% ipython --no-banner

In [1]: import numpy as np

In [2]: np.set_printoptions(precision=2, suppress=True, linewidth=140)

In [3]: def rd(a):
   ...:     return np.round(a, 2) + 0
   ...: 

In [4]: mat = np.loadtxt("w.csv", delimiter=",")

In [5]: print(mat)
[[ 4.  4.  4.  4.  4.  4.  4.  4.  4.]
 [ 4.  8.  8.  8.  8.  8.  8.  8.  8.]
 [ 4.  8. 12. 12. 12. 12. 12. 12. 12.]
 [ 4.  8. 12. 16. 16. 16. 16. 16. 16.]
 [ 4.  8. 12. 16. 20. 20. 20. 20. 20.]
 [ 4.  8. 12. 16. 20. 24. 24. 24. 24.]
 [ 4.  8. 12. 16. 20. 24. 28. 28. 28.]
 [ 4.  8. 12. 16. 20. 24. 28. 32. 32.]
 [ 4.  8. 12. 16. 20. 24. 28. 32. 36.]]

In [6]: # equal to its transpose

In [7]: ang = np.radians(60)

In [8]: Rm = np.eye(9)

In [9]: Rm[2, 2] = Rm[6, 6] = np.cos(ang)

In [10]: Rm[2, 6], Rm[6, 2] = -np.sin(ang), np.sin(ang)

In [11]: print(rd(Rm))
[[ 1.    0.    0.    0.    0.    0.    0.    0.    0.  ]
 [ 0.    1.    0.    0.    0.    0.    0.    0.    0.  ]
 [ 0.    0.    0.5   0.    0.    0.   -0.87  0.    0.  ]
 [ 0.    0.    0.    1.    0.    0.    0.    0.    0.  ]
 [ 0.    0.    0.    0.    1.    0.    0.    0.    0.  ]
 [ 0.    0.    0.    0.    0.    1.    0.    0.    0.  ]
 [ 0.    0.    0.87  0.    0.    0.    0.5   0.    0.  ]
 [ 0.    0.    0.    0.    0.    0.    0.    1.    0.  ]
 [ 0.    0.    0.    0.    0.    0.    0.    0.    1.  ]]

In [12]: Y = mat @ Rm.T

In [13]: print(np.allclose(mat @ mat.T, Y @ Y.T))
True

In [14]: print(rd(np.linalg.svd(mat, compute_uv=False)), rd(np.linalg.svd(Y, compute_uv=False)))
[146.64  16.59   6.2    3.34   2.18   1.61   1.29   1.12   1.03] [146.64  16.59   6.2    3.34   2.18   1.61   1.29   1.12   1.03]

In [15]: print(rd(np.abs(Y - mat).max(axis=0)))
[ 0.    0.   30.25  0.    0.    0.    4.39  0.    0.  ]

In [16]: print(rd(np.linalg.det(Rm)), np.trace(Rm))
1.0 8.0

In [17]: print(rd(np.linalg.matrix_power(Rm, 3)))
[[ 1.  0.  0.  0.  0.  0.  0.  0.  0.]
 [ 0.  1.  0.  0.  0.  0.  0.  0.  0.]
 [ 0.  0. -1.  0.  0.  0.  0.  0.  0.]
 [ 0.  0.  0.  1.  0.  0.  0.  0.  0.]
 [ 0.  0.  0.  0.  1.  0.  0.  0.  0.]
 [ 0.  0.  0.  0.  0.  1.  0.  0.  0.]
 [ 0.  0.  0.  0.  0.  0. -1.  0.  0.]
 [ 0.  0.  0.  0.  0.  0.  0.  1.  0.]
 [ 0.  0.  0.  0.  0.  0.  0.  0.  1.]]

In [18]: print(rd(np.sort(np.abs(np.linalg.eigvals(Rm)))))
[1. 1. 1. 1. 1. 1. 1. 1. 1.]

In [19]: print(np.allclose(Rm @ Rm.T, Rm.T @ Rm))
True

In [20]: print(np.trace(Rm))
8.0

In [21]: print(rd(np.abs(np.linalg.eigvals(Rm)).max()))
1.0

In [22]: evals, V = np.linalg.eigh(mat)

In [23]: print(rd(evals))
[  1.03   1.12   1.29   1.61   2.18   3.34   6.2   16.59 146.64]

In [24]: print(rd(V @ np.diag(evals) @ V.T))
[[ 4.  4.  4.  4.  4.  4.  4.  4.  4.]
 [ 4.  8.  8.  8.  8.  8.  8.  8.  8.]
 [ 4.  8. 12. 12. 12. 12. 12. 12. 12.]
 [ 4.  8. 12. 16. 16. 16. 16. 16. 16.]
 [ 4.  8. 12. 16. 20. 20. 20. 20. 20.]
 [ 4.  8. 12. 16. 20. 24. 24. 24. 24.]
 [ 4.  8. 12. 16. 20. 24. 28. 28. 28.]
 [ 4.  8. 12. 16. 20. 24. 28. 32. 32.]
 [ 4.  8. 12. 16. 20. 24. 28. 32. 36.]]

In [25]: print(rd(V.T @ V))
[[1. 0. 0. 0. 0. 0. 0. 0. 0.]
 [0. 1. 0. 0. 0. 0. 0. 0. 0.]
 [0. 0. 1. 0. 0. 0. 0. 0. 0.]
 [0. 0. 0. 1. 0. 0. 0. 0. 0.]
 [0. 0. 0. 0. 1. 0. 0. 0. 0.]
 [0. 0. 0. 0. 0. 1. 0. 0. 0.]
 [0. 0. 0. 0. 0. 0. 1. 0. 0.]
 [0. 0. 0. 0. 0. 0. 0. 1. 0.]
 [0. 0. 0. 0. 0. 0. 0. 0. 1.]]

In [26]: print(rd(np.linalg.eigvalsh(mat @ mat)))
[    1.06     1.25     1.67     2.58     4.75    11.17    38.41   275.36 21503.75]

In [27]: print((evals > 1e-8).sum(), (evals < -1e-8).sum())
9 0
